>>> import numpy as np
>>> import numpy.linalg as la
>>> np.set_printoptions(precision=2, suppress=True, linewidth=200, sign=" ")
>>> q, _ = la.qr(np.array([[1.0, 1.3, -0.6, -0.2, 1.4, -1.0],
...     [0.2, -0.7, 0.3, 1.7, -1.4, 0.2],
...     [-0.6, 0.1, -0.7, 0.3, 1.7, 1.0],
...     [0.4, -0.3, 0.3, 0.1, 0.6, 0.9],
...     [0.9, -0.3, 0.5, 0.3, 0.7, -1.3],
...     [-0.1, 1.1, -1.1, -0.8, 0.7, 0.1]]))
>>> m1 = -2 * q
>>> m1
array([[ 1.3 , -1.13,  0.09, -0.78,  0.59,  0.26],
       [ 0.26,  0.81,  1.18, -1.14, -0.76,  0.13],
       [-0.78, -0.27,  1.31,  0.14,  1.24, -0.17],
       [ 0.52,  0.43,  0.37,  0.91,  0.13,  1.6 ],
       [ 1.17,  0.57,  0.43,  0.89,  0.15, -1.15],
       [-0.13, -1.22,  0.74,  0.68, -1.22, -0.09]])
>>> f, g = m1[5], m1[1]
>>> f @ f
np.float64(4.0)
>>> p = (f @ g) / (f @ f) * f
>>> la.matrix_rank(np.outer(f, g))
np.int64(1)
>>> round(la.norm(f + g) ** 2 + la.norm(f - g) ** 2, 2)
np.float64(16.0)
>>> p
array([-0., -0.,  0.,  0., -0., -0.])
>>> (g - p) @ f
np.float64(0.0)
>>> A2 = m1 / la.norm(m1, axis=1, keepdims=True)
>>> gram = A2 @ A2.T
>>> (gram - 2 * np.eye(6)).round(6).argmax(axis=1)
array([ 1,  0,  0,  0,  0,  0])
>>> round(np.degrees(np.arccos(np.clip(gram[3, 5], -1, 1))), 2)
np.float64(90.0)
>>> gram[3].round(2) + 0
array([ 0.,  0.,  0.,  1.,  0.,  0.])
>>> f = np.array([-8, -4, 1, -4, 3, 1])
>>> A2 = m1 + np.outer(f, np.eye(6)[3])
>>> A2
array([[ 1.3 , -1.13,  0.09, -8.78,  0.59,  0.26],
       [ 0.26,  0.81,  1.18, -5.14, -0.76,  0.13],
       [-0.78, -0.27,  1.31,  1.14,  1.24, -0.17],
       [ 0.52,  0.43,  0.37, -3.09,  0.13,  1.6 ],
       [ 1.17,  0.57,  0.43,  3.89,  0.15, -1.15],
       [-0.13, -1.22,  0.74,  1.68, -1.22, -0.09]])
>>> la.matrix_rank(la.inv(A2) - la.inv(m1), tol=1e-8)
np.int64(1)
>>> q, V = la.qr(A2[:, :5])[0], la.qr(A2[:, 5:])[0]
>>> sig = la.svd(q.T @ V, compute_uv=False)
>>> round(la.norm(q @ q.T - V @ V.T, 2), 2)
np.float64(1.0)
>>> la.norm(m1, axis=1)
array([ 2.,  2.,  2.,  2.,  2.,  2.])
>>> round(la.norm(m1[5] - m1[3]), 2)
np.float64(2.83)
>>> la.norm(m1, axis=0)
array([ 2.,  2.,  2.,  2.,  2.,  2.])
>>> round(float(la.norm(m1[5], 1)), 2), round(float(la.norm(m1[5], np.inf)), 2)
(4.07, 1.22)
>>> rng = np.random.default_rng(39366)
>>> labels = rng.integers(0, 2, 7)
>>> X = (labels[:, None] == labels) * 5 + np.eye(7)
>>> X
array([[ 6.,  0.,  0.,  0.,  0.,  5.,  0.],
       [ 0.,  6.,  5.,  5.,  5.,  0.,  5.],
       [ 0.,  5.,  6.,  5.,  5.,  0.,  5.],
       [ 0.,  5.,  5.,  6.,  5.,  0.,  5.],
       [ 0.,  5.,  5.,  5.,  6.,  0.,  5.],
       [ 5.,  0.,  0.,  0.,  0.,  6.,  0.],
       [ 0.,  5.,  5.,  5.,  5.,  0.,  6.]])
>>> w, V = la.eigh(X)
>>> x = np.array([-5, 7, -5, -3, -7, 8, -7])
>>> np.round(x @ X @ x / (x @ x), 2), round(w[0], 2), round(w[-1], 2)
(np.float64(5.33), np.float64(1.0), np.float64(26.0))
>>> V * np.abs(w) @ V.T
array([[ 6.,  0.,  0.,  0.,  0.,  5.,  0.],
       [ 0.,  6.,  5.,  5.,  5.,  0.,  5.],
       [ 0.,  5.,  6.,  5.,  5.,  0.,  5.],
       [ 0.,  5.,  5.,  6.,  5.,  0.,  5.],
       [ 0.,  5.,  5.,  5.,  6.,  0.,  5.],
       [ 5.,  0.,  0.,  0.,  0.,  6.,  0.],
       [ 0.,  5.,  5.,  5.,  5.,  0.,  6.]])
>>> V * np.sqrt(w) @ V.T
array([[ 2.16,  0.  ,  0.  ,  0.  ,  0.  ,  1.16,  0.  ],
       [ 0.  ,  1.82,  0.82,  0.82,  0.82,  0.  ,  0.82],
       [ 0.  ,  0.82,  1.82,  0.82,  0.82,  0.  ,  0.82],
       [ 0.  ,  0.82,  0.82,  1.82,  0.82,  0.  ,  0.82],
       [ 0.  ,  0.82,  0.82,  0.82,  1.82,  0.  ,  0.82],
       [ 1.16,  0.  ,  0.  ,  0.  ,  0.  ,  2.16,  0.  ],
       [ 0.  ,  0.82,  0.82,  0.82,  0.82,  0.  ,  1.82]])
>>> (np.sign(V[:, -1].round(6)) == np.sign(V[0, -1].round(6))).astype(int)
array([ 1,  0,  0,  0,  0,  1,  0])
>>> np.abs(X).sum(axis=1).max(), round(np.abs(w).max(), 2)
(np.float64(26.0), np.float64(26.0))
>>> K = np.load("block14.npy")
>>> K
array([[-4.67, -2.53, -0.93, -1.09, -5.46,  2.35],
       [ 3.19,  0.42, -5.51, -3.11, -0.21,  3.04],
       [-2.19, -0.65,  2.09,  1.33,  4.15,  4.3 ],
       [-0.35,  0.64,  4.53, -6.95,  0.14, -1.57],
       [-3.42,  6.68, -2.78, -1.9 ,  0.22,  0.43],
       [-2.94, -2.62, -0.92, -2.82,  3.98, -5.05]])
>>> ang = np.radians(90)
>>> r_ = np.eye(6)
>>> r_[3, 3] = r_[1, 1] = np.cos(ang)
>>> r_[3, 1], r_[1, 3] = -np.sin(ang), np.sin(ang)
>>> r_.round(2) + 0
array([[ 1.,  0.,  0.,  0.,  0.,  0.],
       [ 0.,  0.,  0.,  1.,  0.,  0.],
       [ 0.,  0.,  1.,  0.,  0.,  0.],
       [ 0., -1.,  0.,  0.,  0.,  0.],
       [ 0.,  0.,  0.,  0.,  1.,  0.],
       [ 0.,  0.,  0.,  0.,  0.,  1.]])
>>> A2 = K @ r_.T
>>> np.allclose(K @ K.T, A2 @ A2.T)
True
>>> la.svd(K, compute_uv=False), la.svd(A2, compute_uv=False)
(array([ 10.  ,   9.  ,   8.1 ,   7.29,   6.56,   5.9 ]), array([ 10.  ,   9.  ,   8.1 ,   7.29,   6.56,   5.9 ]))
>>> x = np.array([0, 0, 0, 1, 1, 0])
>>> K @ np.ones(6)
array([-12.33,  -2.17,   9.04,  -3.56,  -0.78, -10.37])
>>> K * x
array([[-0.  , -0.  , -0.  , -1.09, -5.46,  0.  ],
       [ 0.  ,  0.  , -0.  , -3.11, -0.21,  0.  ],
       [-0.  , -0.  ,  0.  ,  1.33,  4.15,  0.  ],
       [-0.  ,  0.  ,  0.  , -6.95,  0.14, -0.  ],
       [-0.  ,  0.  , -0.  , -1.9 ,  0.22,  0.  ],
       [-0.  , -0.  , -0.  , -2.82,  3.98, -0.  ]])
>>> K @ (2 * x)
array([-13.1 ,  -6.64,  10.97, -13.61,  -3.36,   2.32])
>>> np.sign((K @ x).round(6))
array([-1., -1.,  1., -1., -1.,  1.])
>>> K @ x
array([-6.55, -3.32,  5.49, -6.8 , -1.68,  1.16])
>>> (K * x).sum(axis=1)
array([-6.55, -3.32,  5.49, -6.8 , -1.68,  1.16])
>>> E = np.loadtxt("mat.csv", delimiter=",")
>>> E
array([[-3.7,  9. ,  3. ,  2. ],
       [-1. , -8.7,  6. , -9. ],
       [-4. ,  8. ,  1.3, -3. ],
       [-4. ,  9. ,  3. ,  2.3]])
>>> np.sort(np.abs(la.eigvals(E)))
array([ 0.3 ,  8.01,  8.01,  9.09])
>>> (E + E.T) / 2
array([[-3.7,  4. , -0.5, -1. ],
       [ 4. , -8.7,  7. ,  0. ],
       [-0.5,  7. ,  1.3,  0. ],
       [-1. ,  0. ,  0. ,  2.3]])
>>> np.allclose(E @ E.T, E.T @ E)
False
>>> x = np.array([-2, -5, -4, 2])
>>> h1 = np.maximum(E @ x, 0)
>>> E * (h1 > 1e-9)[:, None]
array([[-0. ,  0. ,  0. ,  0. ],
       [-1. , -8.7,  6. , -9. ],
       [-0. ,  0. ,  0. , -0. ],
       [-0. ,  0. ,  0. ,  0. ]])
>>> E.reshape(2, -1)
array([[-3.7,  9. ,  3. ,  2. , -1. , -8.7,  6. , -9. ],
       [-4. ,  8. ,  1.3, -3. , -4. ,  9. ,  3. ,  2.3]])
>>> E.reshape(-1, 2)
array([[-3.7,  9. ],
       [ 3. ,  2. ],
       [-1. , -8.7],
       [ 6. , -9. ],
       [-4. ,  8. ],
       [ 1.3, -3. ],
       [-4. ,  9. ],
       [ 3. ,  2.3]])
>>> blk = E.reshape(4, 2, -1)
>>> blk.shape
(4, 2, 2)
>>> blk[:, 0]
array([[-3.7,  9. ],
       [-1. , -8.7],
       [-4. ,  8. ],
       [-4. ,  9. ]])
>>> np.einsum("ihd,ihd->ih", blk, blk)
array([[  94.69,   13.  ],
       [  76.69,  117.  ],
       [  80.  ,   10.69],
       [  97.  ,   14.29]])
>>> blk.sum(axis=1)
array([[ -0.7,  11. ],
       [  5. , -17.7],
       [ -2.7,   5. ],
       [ -1. ,  11.3]])
>>> np.swapaxes(blk, 1, 2)[1]
array([[-1. ,  6. ],
       [-8.7, -9. ]])
